% python3 -q
>>> import numpy as np
>>> np.set_printoptions(precision=1, suppress=True, linewidth=120, sign=" ")
>>> X = np.loadtxt("test10.csv", delimiter=",")
>>> X.round(1) + 0
array([[ -5.2,  -4.9, -12.2,   3.8,   0.8, -11.4],
       [ -3.8,  -3.5,  -9.3,   2.7,   0.2,  -8.2],
       [ -3.5,  -3.1,  -8.5,   2.4,   0.1,  -7.4],
       [ -0.9,  -1. ,  -2.8,  -0.1,  -1. ,  -1.8],
       [ -0.4,  -0.6,  -1.4,  -0.6,  -1.1,  -0.8],
       [ -0.2,  -0.6,  -1.1,  -0.7,  -1.1,  -0.5],
       [ -0.2,  -0.5,  -1. ,  -0.7,  -1.1,  -0.5],
       [  0. ,  -0.2,  -0.1,  -0.3,  -0.3,  -0.1],
       [  0. ,   0.2,   0.1,   0.4,   0.3,   0.1],
       [  0.1,   1.6,   0.6,   1.9,   1.7,   1.1],
       [  0.2,   2.5,   0.9,   2.7,   2.3,   1.8],
       [  0.6,   5.2,   2.1,   4.8,   4. ,   4.2],
       [  1. ,   6.8,   2.9,   5.9,   4.9,   5.8],
       [  3.1,  15.6,   7.7,  10.8,   8.7,  15.2],
       [  4.7,  21.3,  11.1,  13.5,  10.7,  21.5]])
>>> d = np.linalg.norm(X[:, None] - X[None], axis=-1)
>>> np.linalg.matrix_rank(d ** 2)
np.int64(5)
>>> d.mean(axis=1).argmax()
np.int64(14)
>>> np.linalg.norm(X - X.mean(axis=0), axis=1)
array([ 19.3,  14.6,  13.6,   6.8,   6.2,   6.1,   6. ,   5.1,   4.2,   2.1,   1.9,   5.6,   8.4,  23.5,  33.3])
>>> d[10]
array([ 20.7,  16.1,  15. ,   7.7,   6.7,   6.5,   6.4,   5.2,   4.2,   1.6,   0. ,   4.7,   7.6,  22.7,  32.5])
>>> d.shape
(15, 15)
>>> np.linalg.norm(X, axis=0)
array([  9.4,  28.7,  22.7,  19.9,  15.6,  31.7])
>>> np.round(np.linalg.norm(X[4], 1), 1), round(np.linalg.norm(X[4], np.inf), 1)
(np.float64(4.9), np.float64(1.4))
>>> np.round(np.linalg.norm(X, "nuc"), 1)
np.float64(74.2)
>>> round(np.linalg.norm(X[4] - X[12]), 1)
np.float64(14.1)
>>> np.abs(np.diag(np.linalg.qr(X)[1])) > 1e-9
array([ True,  True,  True, False, False, False])
>>> np.allclose(X[:-1].T @ np.linalg.lstsq(X[:-1].T, X[-1])[0], X[-1])
True
>>> np.unique(X.round(6), axis=0).shape
(15, 6)
>>> np.round(X @ np.linalg.pinv(X) @ X, 1) + 0
array([[ -5.2,  -4.9, -12.2,   3.8,   0.8, -11.4],
       [ -3.8,  -3.5,  -9.3,   2.7,   0.2,  -8.2],
       [ -3.5,  -3.1,  -8.5,   2.4,   0.1,  -7.4],
       [ -0.9,  -1. ,  -2.8,  -0.1,  -1. ,  -1.8],
       [ -0.4,  -0.6,  -1.4,  -0.6,  -1.1,  -0.8],
       [ -0.2,  -0.6,  -1.1,  -0.7,  -1.1,  -0.5],
       [ -0.2,  -0.5,  -1. ,  -0.7,  -1.1,  -0.5],
       [  0. ,  -0.2,  -0.1,  -0.3,  -0.3,  -0.1],
       [  0. ,   0.2,   0.1,   0.4,   0.3,   0.1],
       [  0.1,   1.6,   0.6,   1.9,   1.7,   1.1],
       [  0.2,   2.5,   0.9,   2.7,   2.3,   1.8],
       [  0.6,   5.2,   2.1,   4.8,   4. ,   4.2],
       [  1. ,   6.8,   2.9,   5.9,   4.9,   5.8],
       [  3.1,  15.6,   7.7,  10.8,   8.7,  15.2],
       [  4.7,  21.3,  11.1,  13.5,  10.7,  21.5]])
>>> Xc = X - X.mean(axis=0)
>>> evecs = np.linalg.svd(Xc)[2][:3]
>>> B = Xc - Xc @ evecs.T @ evecs
>>> np.diag(evecs.T @ evecs)
array([ 0.1,  0.5,  0.8,  0.5,  0.6,  0.6])
>>> np.linalg.norm(B, axis=1).round(6).argmax()
np.int64(0)
>>> np.round(B.std(axis=0), 1) + 0
array([ 0.,  0.,  0.,  0.,  0.,  0.])
>>> C2 = np.cov(X, rowvar=False)
>>> np.polyfit(X[:, 0], X[:, 4], 1)
array([ 1. ,  2.3])
>>> np.argsort(-X.std(axis=0).round(6), kind="stable")
array([ 5,  1,  2,  3,  4,  0])
>>> np.round(np.median(X, axis=0), 1) + 0
array([ 0. , -0.2, -0.1,  2.4,  0.3, -0.1])
>>> round(float(np.corrcoef(X[:, 0], X[:, 4])[0, 1]), 1)
0.7
>>> u = np.array([-2, -2, -3, 1, 0, 0, -1]) + 0.5
>>> E = np.eye(7) - 2 * np.outer(u, u) / (u @ u)
>>> E.round(1) + 0
array([[ 0.7, -0.3, -0.5,  0.3,  0.1,  0.1, -0.1],
       [-0.3,  0.7, -0.5,  0.3,  0.1,  0.1, -0.1],
       [-0.5, -0.5,  0.1,  0.5,  0.2,  0.2, -0.2],
       [ 0.3,  0.3,  0.5,  0.7, -0.1, -0.1,  0.1],
       [ 0.1,  0.1,  0.2, -0.1,  1. ,  0. ,  0. ],
       [ 0.1,  0.1,  0.2, -0.1,  0. ,  1. ,  0. ],
       [-0.1, -0.1, -0.2,  0.1,  0. ,  0. ,  1. ]])
>>> # symmetric
>>> rank = np.linalg.matrix_rank(X)
>>> rank
np.int64(3)
>>> N = np.linalg.svd(X)[2][rank:].T
>>> [int(np.linalg.matrix_rank(X[:i])) for i in range(1, len(X) + 1)]
[1, 2, 3, 3, 3, 3, 3, 3, 3, 3, 3, 3, 3, 3, 3]
>>> [int(np.linalg.matrix_rank(X[:, :j + 1])) for j in range(6)]
[1, 2, 3, 3, 3, 3]
>>> np.allclose(X @ N, 0)
True
>>> np.round(N @ N.T, 1) + 0
array([[ 0.9,  0. , -0.2,  0.1,  0. , -0.1],
       [ 0. ,  0.5,  0.1, -0.2,  0. , -0.4],
       [-0.2,  0.1,  0.2,  0.2, -0.3, -0.2],
       [ 0.1, -0.2,  0.2,  0.5, -0.4,  0. ],
       [ 0. ,  0. , -0.3, -0.4,  0.4,  0.2],
       [-0.1, -0.4, -0.2,  0. ,  0.2,  0.4]])
>>> mat = np.array([[5, 0, 0, 0], [6, 8, 0, 0], [2, 6, 7, 0], [0, 7, 6, 2]])
>>> mat
array([[ 5,  0,  0,  0],
       [ 6,  8,  0,  0],
       [ 2,  6,  7,  0],
       [ 0,  7,  6,  2]])
>>> np.round(E @ E.T, 1) + 0
array([[ 1.,  0.,  0.,  0.,  0.,  0.,  0.],
       [ 0.,  1.,  0.,  0.,  0.,  0.,  0.],
       [ 0.,  0.,  1.,  0.,  0.,  0.,  0.],
       [ 0.,  0.,  0.,  1.,  0.,  0.,  0.],
       [ 0.,  0.,  0.,  0.,  1.,  0.,  0.],
       [ 0.,  0.,  0.,  0.,  0.,  1.,  0.],
       [ 0.,  0.,  0.,  0.,  0.,  0.,  1.]])
>>> np.linalg.norm(E, axis=0)
array([ 1.,  1.,  1.,  1.,  1.,  1.,  1.])
>>> x = np.array([2, 2, 2, -1])
>>> rhs = mat @ x
>>> beta, lr = np.zeros(4), 1 / np.linalg.norm(mat, 2) ** 2
>>> for i in range(50):
...     beta -= lr * mat.T @ (mat @ beta - rhs)
...     if i % 10 == 0: print(i, round(np.linalg.norm(mat @ beta - rhs), 1))
... 
0 5.4
10 2.6
20 1.7
30 1.3
40 1.1
>>> round(np.linalg.cond(mat), 1)
np.float64(11.3)
>>> beta
array([ 2.1,  2. ,  1.9, -0.3])
>>> rng = np.random.default_rng(37)
>>> labels = rng.permutation(4)
>>> labels
array([ 1,  0,  2,  3])
>>> B = mat[labels][:, labels]
>>> np.sort(np.abs(np.linalg.eigvals(B)))
array([ 2.,  5.,  7.,  8.])
>>> np.round(np.linalg.det(mat[::-1]), 1)
np.float64(560.0)
>>> np.einsum("ij,ji->", mat, mat)
np.int64(142)
>>> np.linalg.eigvals(mat)
array([ 2.,  7.,  8.,  5.])
>>> round(float(np.linalg.det(mat.T)), 1)
560.0
>>> round(np.linalg.det(2 * mat), 1), np.round(np.linalg.det(mat), 1)
(np.float64(8960.0), np.float64(560.0))
>>> np.einsum("ii->", mat)
np.int64(22)
>>> np.kron(np.eye(2, dtype=int), mat)
array([[ 5,  0,  0,  0,  0,  0,  0,  0],
       [ 6,  8,  0,  0,  0,  0,  0,  0],
       [ 2,  6,  7,  0,  0,  0,  0,  0],
       [ 0,  7,  6,  2,  0,  0,  0,  0],
       [ 0,  0,  0,  0,  5,  0,  0,  0],
       [ 0,  0,  0,  0,  6,  8,  0,  0],
       [ 0,  0,  0,  0,  2,  6,  7,  0],
       [ 0,  0,  0,  0,  0,  7,  6,  2]])
>>> np.poly(mat)
array([   1.,  -22.,  171., -542.,  560.])
>>> O, _ = np.linalg.qr(np.array([[-0.5, -1.4, -0.1, -0.7, -0.3],
...     [0.7, 1.7, 0.2, 0.2, 1.8],
...     [-0.4, -0.8, 2.2, 0.1, 0.0],
...     [0.1, 0.9, -0.8, -0.4, 1.7],
...     [1.1, -1.0, -1.6, -0.7, -0.3]]))
>>> F = O[:, :5]
>>> F.round(1) + 0
array([[-0.3,  0.4,  0.2, -0.6,  0.6],
       [ 0.5, -0.5, -0.4, -0.3,  0.5],
       [-0.3,  0.2, -0.8, -0.3, -0.3],
       [ 0.1, -0.3,  0.4, -0.7, -0.5],
       [ 0.8,  0.6,  0. , -0.1, -0.1]])
>>> x = np.array([1, -1, 0, 2, -2])
>>> np.round(np.linalg.det(F), 1)
np.float64(1.0)
>>> np.round(np.linalg.inv(F), 1) + 0
array([[-0.3,  0.5, -0.3,  0.1,  0.8],
       [ 0.4, -0.5,  0.2, -0.3,  0.6],
       [ 0.2, -0.4, -0.8,  0.4,  0. ],
       [-0.6, -0.3, -0.3, -0.7, -0.1],
       [ 0.6,  0.5, -0.3, -0.5, -0.1]])
>>> [p for p in range(1, 25) if np.allclose(np.linalg.matrix_power(F, p), np.eye(5))]
[]
>>> B = F / np.linalg.norm(F, axis=1, keepdims=True)
>>> C2 = B @ B.T
>>> np.argwhere(np.triu(np.abs(C2) > 0.95, 1))
array([], shape=(0, 2), dtype=int64)
>>> (np.abs(C2) > 0.9).astype(int)
array([[ 1,  0,  0,  0,  0],
       [ 0,  1,  0,  0,  0],
       [ 0,  0,  1,  0,  0],
       [ 0,  0,  0,  1,  0],
       [ 0,  0,  0,  0,  1]])
>>> np.degrees(np.arccos(np.clip(C2[2, 1], -1, 1)))
np.float64(90.0)
>>> np.round(np.linalg.pinv(F), 1) + 0
array([[-0.3,  0.5, -0.3,  0.1,  0.8],
       [ 0.4, -0.5,  0.2, -0.3,  0.6],
       [ 0.2, -0.4, -0.8,  0.4,  0. ],
       [-0.6, -0.3, -0.3, -0.7, -0.1],
       [ 0.6,  0.5, -0.3, -0.5, -0.1]])
>>> labels = rng.integers(0, 2, 8)
>>> arr = np.array([[2, 0, -2, 0, -2, -2, -2, -1],
...     [1, 1, -1, 1, -2, 1, -2, 2],
...     [2, -2, -2, -2, -1, 1, 0, 0],
...     [1, 1, 2, 1, -2, 1, 1, -2],
...     [-1, 0, 0, 0, 1, 1, 2, 0],
...     [2, -1, 1, 1, 0, -1, -2, -1],
...     [-2, -1, -1, -1, 0, 0, -1, -2],
...     [-2, 2, -1, 2, 1, 2, 0, -1]]) * (labels[:, None] == labels)
>>> arr
array([[ 2,  0,  0,  0, -2,  0,  0, -1],
       [ 0,  1, -1,  0,  0,  1, -2,  0],
       [ 0, -2, -2,  0,  0,  1,  0,  0],
       [ 1,  0,  0,  1, -2,  0,  0, -2],
       [-1,  0,  0,  0,  1,  0,  0,  0],
       [ 0, -1,  1,  0,  0, -1, -2,  0],
       [ 0, -1, -1,  0,  0,  0, -1,  0],
       [-2,  0,  0,  2,  1,  0,  0, -1]])
>>> # 2 groups of indices that never mix
>>> B = arr / np.linalg.norm(arr, axis=1, keepdims=True)
>>> C2 = B @ B.T
>>> np.linalg.norm(B, axis=1)
array([ 1.,  1.,  1.,  1.,  1.,  1.,  1.,  1.])
>>> C2[3].round(1) + 0
array([ 0.8,  0. ,  0. ,  1. , -0.7,  0. ,  0. ,  0. ])
>>> np.argwhere(np.triu(np.abs(C2) > 0.95, 1))
array([], shape=(0, 2), dtype=int64)
>>> (np.abs(C2) > 0.9).astype(int)
array([[ 1,  0,  0,  0,  1,  0,  0,  0],
       [ 0,  1,  0,  0,  0,  0,  0,  0],
       [ 0,  0,  1,  0,  0,  0,  0,  0],
       [ 0,  0,  0,  1,  0,  0,  0,  0],
       [ 1,  0,  0,  0,  1,  0,  0,  0],
       [ 0,  0,  0,  0,  0,  1,  0,  0],
       [ 0,  0,  0,  0,  0,  0,  1,  0],
       [ 0,  0,  0,  0,  0,  0,  0,  1]])
>>> (C2 - 2 * np.eye(8)).round(6).argmax(axis=1)
array([ 3,  6,  6,  0,  7,  6,  2,  4])
>>> round(np.degrees(np.arccos(np.clip(C2[3, 4], -1, 1))), 1)
np.float64(132.1)
>>> labels = rng.permutation(8)
>>> labels
array([ 5,  3,  6,  2,  4,  7,  1,  0])
>>> B = arr[labels][:, labels]
>>> np.sort(np.abs(np.linalg.eigvals(B)))
array([ 0.3,  1. ,  1.1,  1.1,  1.2,  2.6,  2.6,  3.1])
>>> B
array([[-1,  0, -2,  1,  0,  0, -1,  0],
       [ 0,  1,  0,  0, -2, -2,  0,  1],
       [ 0,  0, -1, -1,  0,  0, -1,  0],
       [ 1,  0,  0, -2,  0,  0, -2,  0],
       [ 0,  0,  0,  0,  1,  0,  0, -1],
       [ 0,  2,  0,  0,  1, -1,  0, -2],
       [ 1,  0, -2, -1,  0,  0,  1,  0],
       [ 0,  0,  0,  0, -2, -1,  0,  2]])
>>> np.allclose(B, arr)
False
>>> u = np.array([0, 3, 2])
>>> np.convolve(arr[5], u)
array([ 0,  0, -3,  1,  2,  0, -3, -8, -4,  0])
>>> labels = rng.permutation(8)
>>> B = arr[:, labels] * rng.choice([-1, 1], 8)
>>> B
array([[ 0,  2,  0,  2,  0,  0,  0, -1],
       [ 0,  0,  1,  0, -1,  2, -1,  0],
       [ 0,  0,  1,  0, -2,  0,  2,  0],
       [ 1,  1,  0,  2,  0,  0,  0, -2],
       [ 0, -1,  0, -1,  0,  0,  0,  0],
       [ 0,  0, -1,  0,  1,  2,  1,  0],
       [ 0,  0,  0,  0, -1,  1,  1,  0],
       [ 2, -2,  0, -1,  0,  0,  0, -1]])
>>> U, _, Vt = np.linalg.svd(arr.T @ B)
>>> labels
array([ 3,  0,  5,  4,  2,  6,  1,  7])
>>> A = np.load("w.npy")
>>> A
array([[ 4.,  1.,  0.,  0.,  0.,  0.,  0.],
       [ 0.,  4.,  1.,  0.,  0.,  0.,  0.],
       [ 0.,  0.,  4.,  1.,  0.,  0.,  0.],
       [ 0.,  0.,  0.,  4.,  1.,  0.,  0.],
       [ 0.,  0.,  0.,  0.,  4.,  1.,  0.],
       [ 0.,  0.,  0.,  0.,  0.,  4.,  1.],
       [ 0.,  0.,  0.,  0.,  0.,  0.,  4.]])
>>> labels = rng.permutation(7)
>>> labels
array([ 6,  4,  2,  0,  1,  5,  3])
>>> B = A[labels][:, labels]
>>> np.allclose(B, A)
False
>>> np.round(np.linalg.det(B), 1), round(float(np.linalg.det(A[labels])), 1)
(np.float64(16384.0), -16384.0)
>>> np.sort(np.abs(np.linalg.eigvals(B)))
array([ 4.,  4.,  4.,  4.,  4.,  4.,  4.])
>>> U, s = np.linalg.svd(A)
Traceback (most recent call last):
  File "<python-input-109>", line 1, in <module>
    U, s = np.linalg.svd(A)
    ^^^^
ValueError: too many values to unpack (expected 2)
>>> U, s, Vt = np.linalg.svd(A, full_matrices=False)
>>> np.allclose(U * s @ Vt, A)
True
>>> U.shape, s.shape, Vt.shape
((7, 7), (7,), (7, 7))
>>> round(np.sqrt((s ** 2).sum()), 1), round(np.linalg.norm(A), 1)
(np.float64(10.9), np.float64(10.9))
>>> (s > 1e-8).sum()
np.int64(7)
>>> J = np.load("block3.npy")
>>> J
array([[-0.7,  0. ,  0. ,  0. , -0.7,  0. ],
       [ 0. ,  1. ,  0. ,  0. ,  0. ,  0. ],
       [ 0. ,  0. ,  1. ,  0. ,  0. ,  0. ],
       [ 0. ,  0. ,  0. ,  1. ,  0. ,  0. ],
       [ 0.7,  0. ,  0. ,  0. , -0.7,  0. ],
       [ 0. ,  0. ,  0. ,  0. ,  0. ,  1. ]])
>>> x = np.array([2, 3, 1, 1, 1, 1])
>>> np.linalg.inv(J)
array([[-0.7,  0. ,  0. ,  0. ,  0.7,  0. ],
       [ 0. ,  1. ,  0. ,  0. ,  0. ,  0. ],
       [ 0. ,  0. ,  1. ,  0. ,  0. ,  0. ],
       [ 0. ,  0. ,  0. ,  1. ,  0. ,  0. ],
       [-0.7, -0. , -0. , -0. , -0.7, -0. ],
       [ 0. ,  0. ,  0. ,  0. ,  0. ,  1. ]])
>>> [p for p in range(1, 25) if np.allclose(np.linalg.matrix_power(J, p), np.eye(6))]
[8, 16, 24]
